>>> import numpy as np
>>> np.set_printoptions(precision=2, suppress=True, linewidth=160)
>>> feats = np.load("test19.npy")
>>> feats
array([[-0.09, -0.27,  0.41,  0.34],
       [-0.56, -0.19, -0.17, -0.65],
       [-0.82,  0.17,  0.04,  0.36],
       [ 0.  ,  0.89,  0.33, -0.17],
       [-0.09,  0.01, -0.11,  0.52],
       [-0.04, -0.28,  0.83, -0.18]])
>>> # keeps lengths
>>> O, V = np.linalg.qr(feats[:, :1])[0], np.linalg.qr(feats[:, 1:])[0]
>>> sv = np.linalg.svd(O.T @ V, compute_uv=False)
>>> sv.round(2) + 0
array([0.])
>>> mat = np.array([[-0.1, 0.5, 0.9, 0.1, 0.7, 0.3],
...     [1.1, 0.0, -0.3, 0.2, 0.0, 0.0],
...     [-0.2, 0.3, -1.0, 0.3, 0.1, -0.6],
...     [0.7, 0.1, 1.0, 1.3, 0.8, 0.2],
...     [0.6, 0.6, -1.0, -1.4, 0.1, -0.9],
...     [0.1, 1.2, -0.1, 0.4, 1.7, -0.6]])
>>> vec = np.array([9, -8, -7, -6, -9, -3])
>>> mat @ np.ones(6)
array([ 2.4,  1. , -1.1,  4.1, -2. ,  2.7])
>>> np.linalg.norm(mat @ vec) <= np.linalg.norm(mat, 2) * np.linalg.norm(vec) + 1e-9
np.True_
>>> mat @ (2 * vec)
array([-38. ,  21.6,   3.8, -34.2,  35.6, -47.8])
>>> mat * vec
array([[ -0.9,  -4. ,  -6.3,  -0.6,  -6.3,  -0.9],
       [  9.9,  -0. ,   2.1,  -1.2,  -0. ,  -0. ],
       [ -1.8,  -2.4,   7. ,  -1.8,  -0.9,   1.8],
       [  6.3,  -0.8,  -7. ,  -7.8,  -7.2,  -0.6],
       [  5.4,  -4.8,   7. ,   8.4,  -0.9,   2.7],
       [  0.9,  -9.6,   0.7,  -2.4, -15.3,   1.8]])
